$ python3 -q
>>> import numpy as np
>>> import numpy.linalg as la
>>> np.set_printoptions(precision=2, suppress=True, linewidth=140)
>>> def tidy(a):
...     return np.round(a, 2) + 0
... 
>>> W0 = np.array([[1.2, 1.3, -1.0, 0.7, 0.4],
...     [0.9, -0.8, -1.1, -0.1, -0.4],
...     [0.8, -0.1, 0.5, -1.2, -1.1],
...     [0.0, 0.7, -0.8, -0.3, 0.1]])
>>> W0[:, 1] *= 20
>>> W0
array([[  1.2,  26. ,  -1. ,   0.7,   0.4],
       [  0.9, -16. ,  -1.1,  -0.1,  -0.4],
       [  0.8,  -2. ,   0.5,  -1.2,  -1.1],
       [  0. ,  14. ,  -0.8,  -0.3,   0.1]])
>>> # column 1 dominates
>>> vec = np.array([2, 3, 3, 5, 4])
>>> np.einsum("ij,j->i", W0, vec)
array([ 82.5, -51.6, -13.3,  38.5])
>>> tidy(W0 @ np.ones(5))
array([ 27.3, -16.7,  -3. ,  13. ])
>>> np.sign((W0 @ vec).round(6))
array([ 1., -1., -1.,  1.])
>>> W0 @ np.eye(5)[1]
array([ 26., -16.,  -2.,  14.])
>>> (W0 * vec).sum(axis=1)
array([ 82.5, -51.6, -13.3,  38.5])
>>> (W0 @ vec).argmax()
np.int64(0)
>>> th = np.radians(90)
>>> Rm = np.eye(5)
>>> Rm[1, 1] = Rm[0, 0] = np.cos(th)
>>> Rm[1, 0], Rm[0, 1] = -np.sin(th), np.sin(th)
>>> tidy(Rm)
array([[ 0.,  1.,  0.,  0.,  0.],
       [-1.,  0.,  0.,  0.,  0.],
       [ 0.,  0.,  1.,  0.,  0.],
       [ 0.,  0.,  0.,  1.,  0.],
       [ 0.,  0.,  0.,  0.,  1.]])
>>> M2 = W0 @ Rm.T
>>> tidy(la.svd(W0, compute_uv=False)), tidy(la.svd(M2, compute_uv=False))
(array([33.66,  2.08,  1.82,  0.81]), array([33.66,  2.08,  1.82,  0.81]))
>>> np.allclose(la.norm(W0, axis=1), la.norm(M2, axis=1))
True
>>> tidy(la.det(Rm)), np.trace(Rm)
(np.float64(1.0), np.float64(3.0))
>>> np.abs(M2 - W0).max(axis=0)
array([24.8, 27.2,  0. ,  0. ,  0. ])
>>> U, sv, Vt = la.svd(W0)
>>> np.argmax(sv[:-1] / (sv[1:] + 1e-6)) + 1
np.int64(1)
>>> tidy(sv)
array([33.66,  2.08,  1.82,  0.81])
>>> M2 = U[:, :1] @ np.diag(sv[:1]) @ Vt[:1]
>>> tidy(np.abs(W0 - M2).max())
np.float64(1.39)
>>> tidy(la.norm(W0, 2) / la.norm(W0))
np.float64(1.0)
>>> la.matrix_rank(W0, rtol=0.1)
np.int64(1)
>>> X = np.loadtxt("m.csv", delimiter=",")
>>> X
array([[-0.91,  1.  , -0.02,  1.02],
       [-0.87,  1.  ,  0.  ,  0.94],
       [-0.94,  1.08,  0.08,  0.87],
       [-1.07,  0.98, -0.15,  1.25],
       [-0.97,  1.12, -0.03,  0.94],
       [-1.13,  0.97, -0.16,  1.18],
       [-1.29,  1.17,  0.  ,  0.92],
       [-1.15,  1.17, -0.05,  0.94],
       [-0.95,  1.05, -0.07,  1.11],
       [ 2.83,  2.12,  1.86,  1.98],
       [ 3.09,  2.03,  1.95,  1.93],
       [ 3.16,  2.09,  1.97,  1.82],
       [ 3.06,  2.1 ,  1.84,  1.93],
       [ 3.02,  2.12,  1.95,  1.95],
       [ 2.9 ,  1.96,  1.92,  1.93],
       [ 2.87,  2.12,  2.07,  1.97],
       [ 3.03,  1.87,  2.02,  1.85],
       [ 2.97,  1.85,  2.1 ,  2.09],
       [-1.07,  3.01,  0.97, -1.91],
       [-0.89,  2.97,  0.77, -2.  ],
       [-1.  ,  2.95,  1.09, -1.98],
       [-1.05,  2.96,  0.97, -1.85],
       [-1.31,  3.06,  0.98, -1.99],
       [-1.05,  3.13,  0.98, -2.04],
       [-0.93,  2.82,  1.01, -1.82],
       [-1.06,  2.92,  1.11, -1.93],
       [-0.79,  3.1 ,  1.04, -1.8 ]])
>>> Xc = X - X.mean(axis=0)
>>> U, sv, Vt = la.svd(Xc, full_matrices=False)
>>> tidy(Xc.mean(axis=0))
array([0., 0., 0., 0.])
>>> np.abs(U[:, 0]).argmax()
np.int64(17)
>>> np.searchsorted(np.cumsum(sv ** 2) / (sv ** 2).sum(), 0.9) + 1
np.int64(2)
>>> tidy(Vt[0] * np.sign(Vt[0, np.abs(Vt[0]).argmax()]))
array([ 0.76, -0.1 ,  0.23,  0.6 ])
>>> W1 = np.array([[2, 2, 2], [-2, -2, -3], [-1, 1, -3], [-3, -3, -2], [-1, 1, 3]])
>>> b = np.array([1, 0, 2])
>>> hid = np.maximum(W0 @ W1 + b, 0)
>>> la.matrix_rank(hid)
np.int64(2)
>>> (hid > 0).astype(int)
array([[0, 0, 0],
       [1, 1, 1],
       [1, 1, 1],
       [0, 0, 0]])
>>> tidy(hid)
array([[ 0. ,  0. ,  0. ],
       [36.6, 32.6, 54.1],
       [10.8,  8.6,  7.2],
       [ 0. ,  0. ,  0. ]])
>>> W2 = np.array([[8, 9], [1, 8], [-4, 3]])
>>> (hid @ W2).round(6).argmax(axis=1)
array([0, 1, 1, 0])
>>> Xc = (X - X.mean(axis=0)) / X.std(axis=0)
>>> np.argwhere(np.abs(Xc) > 2)
array([], shape=(0, 2), dtype=int64)
>>> tidy(Xc.std(axis=0))
array([1., 1., 1., 1.])
>>> b = la.lstsq(np.delete(Xc, 1, axis=1), Xc[:, 1])[0]
>>> np.abs(b).argmax()
np.int64(2)
>>> C2 = X.T @ X
>>> tidy(np.diag(C2))
array([ 99.87, 127.9 ,  43.77,  76.75])
>>> tidy(la.svd(X, compute_uv=False) ** 2)
array([189.56, 133.16,  25.36,   0.21])
>>> tidy(C2)
array([[ 99.87,  17.37,  44.26,  60.36],
       [ 17.37, 127.9 ,  62.1 ,  -6.77],
       [ 44.26,  62.1 ,  43.77,  16.67],
       [ 60.36,  -6.77,  16.67,  76.75]])
>>> [round(float(x), 2) for x in la.svd(X, compute_uv=False)[:3]]
[13.77, 11.54, 5.04]
>>> tidy(la.norm(X, 2) / la.norm(X))
np.float64(0.74)
>>> np.argsort(-la.norm(X, axis=0).round(6), kind="stable")[:3]
array([1, 0, 3])
>>> sv = 5 * 0.5 ** np.arange(5)
>>> Q, _ = la.qr(np.array([[-0.8, 0.0, 1.9, -1.1, -1.1],
...     [1.1, -0.5, 0.8, -1.0, -0.6],
...     [-0.9, 0.1, 1.1, 0.1, -0.2],
...     [-1.0, 0.9, -1.9, 1.2, 0.1],
...     [0.8, -0.1, 0.4, -0.1, 1.7]]))
>>> rng = np.random.default_rng(94553)
>>> F = rng.normal(size=(13, 5)) * sv @ Q
>>> tidy(F)
array([[ 4.72,  2.72, -2.38,  0.97,  3.73],
       [-1.71, -0.6 ,  0.89,  0.42, -1.89],
       [ 1.15,  0.34, -0.04,  0.77,  1.08],
       [ 3.38,  3.48, -3.43,  0.78,  1.28],
       [ 0.19, -2.6 ,  2.79, -2.01,  3.06],
       [ 0.7 ,  0.99, -1.44,  0.51, -1.75],
       [ 1.07,  4.69, -4.28,  4.38,  2.93],
       [ 0.26,  0.66, -1.54,  2.15, -0.21],
       [-2.68, -1.98,  1.87, -1.53, -3.02],
       [ 3.17,  1.81, -2.46,  2.29,  5.99],
       [ 0.32,  0.64, -1.82,  0.81, -1.28],
       [ 4.23,  3.44, -3.77,  2.89,  4.55],
       [ 2.33,  0.86, -0.12,  1.37,  4.99]])
>>> r0, g = F[8], F[0]
>>> tidy(r0 @ r0)
np.float64(26.04)
>>> pr = (r0 @ g) / (r0 @ r0) * r0
>>> tidy(pr)
array([ 3.63,  2.68, -2.53,  2.07,  4.09])
>>> la.matrix_rank(np.outer(r0, g))
np.int64(1)
>>> tidy(la.norm(r0 + g) ** 2 + la.norm(r0 - g) ** 2)
np.float64(152.65)
>>> tidy(g - pr)
array([ 1.1 ,  0.05,  0.15, -1.1 , -0.36])
>>> th = np.radians(72)
>>> Rm = np.eye(5)
>>> Rm[0, 0] = Rm[1, 1] = np.cos(th)
>>> Rm[0, 1], Rm[1, 0] = -np.sin(th), np.sin(th)
>>> tidy(Rm)
array([[ 0.31, -0.95,  0.  ,  0.  ,  0.  ],
       [ 0.95,  0.31,  0.  ,  0.  ,  0.  ],
       [ 0.  ,  0.  ,  1.  ,  0.  ,  0.  ],
       [ 0.  ,  0.  ,  0.  ,  1.  ,  0.  ],
       [ 0.  ,  0.  ,  0.  ,  0.  ,  1.  ]])
>>> M2 = F @ Rm.T
>>> np.allclose(F @ F.T, M2 @ M2.T)
True
>>> P = F @ la.solve(F.T @ F, F.T)
>>> tidy(la.eigvalsh(P))
array([0., 0., 0., 0., 0., 0., 0., 0., 1., 1., 1., 1., 1.])
>>> np.allclose(P @ P, P)
True
>>> idx = F[:, 1] > np.median(F[:, 1])
>>> r0 = F[idx].mean(axis=0) - F[~idx].mean(axis=0)
>>> idx.astype(int)
array([1, 0, 0, 1, 0, 1, 1, 0, 0, 1, 0, 1, 0])
>>> A = np.loadtxt("test5.csv", delimiter=",")
>>> tidy(A)
array([[ 0.46,  0.12,  0.14,  0.46],
       [ 0.12,  0.98, -0.03, -0.1 ],
       [ 0.14, -0.03,  0.96, -0.12],
       [ 0.46, -0.1 , -0.12,  0.6 ]])
>>> vals, vecs = la.eigh(A)
>>> tidy(la.eigvalsh(A @ A))
array([0., 1., 1., 1.])
>>> tidy(la.svd(A, compute_uv=False))
array([1., 1., 1., 0.])
>>> tidy(vecs.T @ vecs)
array([[1., 0., 0., 0.],
       [0., 1., 0., 0.],
       [0., 0., 1., 0.],
       [0., 0., 0., 1.]])
>>> np.unique(vals.round(6) + 0, return_counts=True)[1]
array([1, 3])
>>> W2 = np.array([[2, -4, -1, -2], [-2, -5, 5, 2]])
>>> M = np.repeat(W2, 14 // 2, axis=0)
>>> M = M + 0.02 * rng.normal(size=M.shape)
>>> tidy(M)
array([[ 1.98, -3.96, -0.99, -2.03],
       [ 2.  , -4.01, -0.99, -2.01],
       [ 1.96, -4.  , -0.96, -2.03],
       [ 2.02, -4.05, -1.01, -1.98],
       [ 1.98, -3.98, -0.98, -1.99],
       [ 2.01, -4.  , -0.96, -2.02],
       [ 1.99, -4.03, -0.99, -2.02],
       [-2.01, -4.98,  5.01,  1.98],
       [-1.98, -5.01,  5.  ,  2.01],
       [-2.03, -5.02,  5.01,  2.01],
       [-1.97, -5.  ,  4.99,  1.99],
       [-1.98, -5.  ,  5.03,  1.98],
       [-2.  , -4.98,  4.97,  2.02],
       [-2.01, -5.  ,  5.02,  2.02]])
>>> idx = rng.permutation(4)
>>> M2 = M[:, idx] * rng.choice([-1, 1], 4)
>>> tidy(M2)
array([[-3.96, -1.98,  2.03, -0.99],
       [-4.01, -2.  ,  2.01, -0.99],
       [-4.  , -1.96,  2.03, -0.96],
       [-4.05, -2.02,  1.98, -1.01],
       [-3.98, -1.98,  1.99, -0.98],
       [-4.  , -2.01,  2.02, -0.96],
       [-4.03, -1.99,  2.02, -0.99],
       [-4.98,  2.01, -1.98,  5.01],
       [-5.01,  1.98, -2.01,  5.  ],
       [-5.02,  2.03, -2.01,  5.01],
       [-5.  ,  1.97, -1.99,  4.99],
       [-5.  ,  1.98, -1.98,  5.03],
       [-4.98,  2.  , -2.02,  4.97],
       [-5.  ,  2.01, -2.02,  5.02]])
>>> U, _, Vt = la.svd(M.T @ M2)
>>> tidy(U @ Vt)
array([[ 0., -1.,  0.,  0.],
       [ 1.,  0.,  0.,  0.],
       [ 0.,  0.,  0.,  1.],
       [ 0.,  0., -1.,  0.]])
>>> tidy(la.lstsq(M, M2)[0])
array([[ 0., -1.,  0.,  0.],
       [ 1.,  0.,  0.,  0.],
       [ 0.,  0.,  0.,  1.],
       [ 0.,  0., -1.,  0.]])
>>> mat = np.load("arr.npy")
>>> mat
array([[6., 0.],
       [0., 6.]])
>>> C2 = np.cov(X, rowvar=False)
>>> np.argwhere(np.triu(np.abs(np.corrcoef(X.T)) > 0.8, 1))
array([[0, 2]])
>>> tidy(C2)
array([[ 3.74,  0.01,  1.38,  2.21],
       [ 0.01,  0.65,  0.35, -0.99],
       [ 1.38,  0.35,  0.71,  0.29],
       [ 2.21, -0.99,  0.29,  2.83]])
>>> tidy(np.corrcoef(X[:, 3], X[:, 0])[0, 1])
np.float64(0.68)
>>> np.argsort(-X.std(axis=0).round(6), kind="stable")
array([0, 3, 2, 1])
>>> tidy(np.corrcoef(X.T))
array([[ 1.  ,  0.  ,  0.85,  0.68],
       [ 0.  ,  1.  ,  0.51, -0.72],
       [ 0.85,  0.51,  1.  ,  0.21],
       [ 0.68, -0.72,  0.21,  1.  ]])
>>> np.median(X, axis=0)
array([-0.93,  2.09,  0.98,  0.94])
>>> C2.shape
(4, 4)
>>> (la.matrix_power((mat != 0) + (mat.T != 0) + np.eye(2), 2) > 0).astype(int)
array([[1, 0],
       [0, 1]])
>>> tidy(np.sort(la.eigvals(mat).real))
array([6., 6.])
>>> m1 = np.loadtxt("run18.csv", delimiter=",")
>>> m1
array([[0., 1., 1., 1., 1., 1.],
       [1., 0., 1., 1., 1., 1.],
       [1., 1., 0., 1., 1., 1.],
       [1., 1., 1., 0., 1., 1.],
       [1., 1., 1., 1., 0., 1.],
       [1., 1., 1., 1., 1., 0.]])
>>> m1 @ np.ones(6)
array([5., 5., 5., 5., 5., 5.])
>>> np.allclose(m1 @ m1.T, m1.T @ m1)
True
>>> m1 @ (-1.0) ** np.arange(6)
array([-1.,  1., -1.,  1., -1.,  1.])
>>> np.sort(np.abs(np.fft.fft(m1[0]))), tidy(np.sort(la.svd(m1, compute_uv=False)))
(array([1., 1., 1., 1., 1., 5.]), array([1., 1., 1., 1., 1., 5.]))
>>> (m1 @ m1)[0]
array([5., 4., 4., 4., 4., 4.])
>>> la.matrix_rank(m1)
np.int64(6)
>>> la.rank(m1)
Traceback (most recent call last):
  File "<python-input-122>", line 1, in <module>
    la.rank(m1)
    ^^^^^^^
AttributeError: module 'numpy.linalg' has no attribute 'rank'
>>> tidy(la.norm(m1))
np.float64(5.48)
>>> np.count_nonzero(m1)
np.int64(30)
>>> np.abs(m1).max()
np.float64(1.0)
>>> tidy(m1.mean(axis=0))
array([0.83, 0.83, 0.83, 0.83, 0.83, 0.83])
>>> np.zeros(6, 6)
Traceback (most recent call last):
  File "<python-input-127>", line 1, in <module>
    np.zeros(6, 6)
    ~~~~~~~~^^^^^^
TypeError: Cannot interpret '6' as a data type
>>> m1[6]
Traceback (most recent call last):
  File "<python-input-128>", line 1, in <module>
    m1[6]
    ~~^^^
IndexError: index 6 is out of bounds for axis 0 with size 6
>>> np.unravel_index(np.abs(m1).argmax(), m1.shape)
(np.int64(0), np.int64(1))
>>> U, sv, Vt = la.svd(m1, full_matrices=False)
>>> U.shape, sv.shape, Vt.shape
((6, 6), (6,), (6, 6))
>>> tidy(np.abs(Vt[0]))
array([0.41, 0.41, 0.41, 0.41, 0.41, 0.41])
>>> tidy(U.T @ U)
array([[1., 0., 0., 0., 0., 0.],
       [0., 1., 0., 0., 0., 0.],
       [0., 0., 1., 0., 0., 0.],
       [0., 0., 0., 1., 0., 0.],
       [0., 0., 0., 0., 1., 0.],
       [0., 0., 0., 0., 0., 1.]])
>>> np.allclose(U * sv @ Vt, m1)
True
>>> np.abs(U[:, 0]).round(6).argmax()
np.int64(0)
>>> tidy(sv)
array([5., 1., 1., 1., 1., 1.])
>>> vec = np.array([2, 0, 0, 0, 1, 2])
>>> y = m1 @ vec
>>> b, lr = np.zeros(6), 1 / la.norm(m1, 2) ** 2
>>> for i in range(3):
...     b -= lr * m1.T @ (m1 @ b - y)
...     if i % 1 == 0: print(i, round(la.norm(m1 @ b - y), 2))
... 
0 2.11
1 2.03
2 1.95
>>> tidy(b)
array([0.97, 0.74, 0.74, 0.74, 0.85, 0.97])
>>> tidy(la.cond(m1))
np.float64(5.0)
